>>> import numpy as np
>>> np.set_printoptions(suppress=True, linewidth=120)
>>> E = np.loadtxt("layer19.csv", delimiter=",")
>>> E.round(1)
array([[0.7, 0.3, 0. , 0. ],
       [0. , 1. , 0. , 0. ],
       [0.3, 0. , 0.3, 0.3],
       [0. , 0. , 0. , 1. ]])
>>> f, r1 = E[0], E[1]
>>> round(f @ r1, 1)
np.float64(0.3)
>>> pr = (f @ r1) / (f @ f) * f
>>> round((r1 - pr) @ f, 1)
np.float64(0.0)
>>> np.linalg.matrix_rank(np.outer(f, r1))
np.int64(1)
>>> x0 = np.array([1, 1, 0, 0])
>>> y = E @ x0
>>> y.round(1)
array([1. , 1. , 0.3, 0. ])
>>> np.round(np.linalg.solve(E, E[:, 2]), 1)
array([0., 0., 1., 0.])
>>> np.round(np.linalg.solve(E, -2 * y), 1) + 0
array([-2., -2.,  0.,  0.])
>>> np.round(np.linalg.solve(E, y + E[:, 1]), 1)
array([1., 2., 0., 0.])
>>> M = np.load("block4.npy")
>>> M
array([[15, 12, 16],
       [31, 24, 34],
       [ 0,  0,  0],
       [55, 42, 61],
       [63, 48, 70],
       [39, 30, 43],
       [71, 54, 79],
       [71, 54, 79],
       [55, 42, 61],
       [39, 30, 43],
       [31, 24, 34],
       [ 0,  0,  0]])
>>> Uu, s, Vt = np.linalg.svd(M)
>>> vecs = Vt[:(s > 1e-8).sum()]
>>> rng = np.random.default_rng(48532)
>>> x0 = M[3] + -1 * M[4] + rng.integers(2) * np.eye(3)[0]
>>> x0
array([-7., -6., -9.])
>>> round(float(np.linalg.norm(x0 - vecs.T @ vecs @ x0)), 1)
0.8
>>> np.round(np.diag(vecs.T @ vecs), 1)
array([0.4, 0.8, 0.8])
>>> cent = M[[11, 6]].astype(float)
>>> for _ in range(5):
...     labels = np.linalg.norm(M[:, None] - cent, axis=-1).argmin(axis=1)
...     cent = np.array([M[labels == j].mean(axis=0) for j in range(2)])
... 
>>> labels
array([0, 0, 0, 1, 1, 1, 1, 1, 1, 1, 0, 0])
>>> cent.round(1)
array([[15.4, 12. , 16.8],
       [56.1, 42.9, 62.3]])
>>> np.round(cent[1] - cent[0], 1)
array([40.7, 30.9, 45.5])
>>> W0 = np.loadtxt("out7.csv", delimiter=",")
>>> W0
array([[0., 1., 0., 1.],
       [1., 0., 1., 1.],
       [0., 1., 0., 0.],
       [1., 1., 0., 0.]])
>>> evals, vecs = np.linalg.eigh(W0)
>>> x0 = np.array([-8, 6, 9, -8])
>>> np.round(vecs * np.maximum(evals, 0) @ vecs.T, 1)
array([[0.6, 0.7, 0.2, 0.6],
       [0.7, 0.8, 0.4, 0.7],
       [0.2, 0.4, 0.4, 0.2],
       [0.6, 0.7, 0.2, 0.6]])
>>> np.round(np.linalg.eigvalsh(W0[1:, 1:]), 1)
array([-1.4,  0. ,  1.4])
>>> evals, vecs = np.linalg.eig(W0)
>>> np.round(np.sort(np.linalg.eigvals(W0 @ W0)), 1)
array([0.1, 1. , 2.2, 4.7])
>>> evals.round(1)
array([ 2.2,  0.3, -1. , -1.5])
>>> np.round(np.sort(np.linalg.eigvals(np.linalg.inv(W0))), 1)
array([-1. , -0.7,  0.5,  3.2])
>>> D = np.linalg.norm(M[:, None] - M[None], axis=-1)
>>> np.round(np.linalg.norm(M - M.mean(axis=0), axis=1), 1)
array([40.7, 13.8, 65.7, 26.6, 40. ,  0.4, 53.5, 53.5, 26.6,  0.4, 13.8, 65.7])
>>> D[:5, :5].round(1)
array([[  0. ,  26.9,  25. ,  67.3,  80.7],
       [ 26.9,   0. ,  51.9,  40.4,  53.8],
       [ 25. ,  51.9,   0. ,  92.2, 105.7],
       [ 67.3,  40.4,  92.2,   0. ,  13.5],
       [ 80.7,  53.8, 105.7,  13.5,   0. ]])
>>> D.mean(axis=1).argmax()
np.int64(2)
>>> np.linalg.matrix_rank(D ** 2)
np.int64(4)
>>> D[5].round(6).argsort(kind="stable")[:4]
array([ 5,  9,  1, 10])
>>> np.argwhere(np.triu(W0))
array([[0, 1],
       [0, 3],
       [1, 2],
       [1, 3]])
>>> W0 @ W0
array([[2., 1., 1., 1.],
       [1., 3., 0., 1.],
       [1., 0., 1., 1.],
       [1., 1., 1., 2.]])
>>> Lm = np.diag(W0.sum(axis=1)) - W0
>>> np.linalg.matrix_rank(Lm)
np.int64(3)
>>> round(np.linalg.det(Lm[1:, 1:]))
3
>>> (np.linalg.eigvalsh(Lm) < 1e-8).sum()
np.int64(1)
>>> np.round(np.linalg.eigvalsh(Lm), 1) + 0
array([0., 1., 3., 4.])
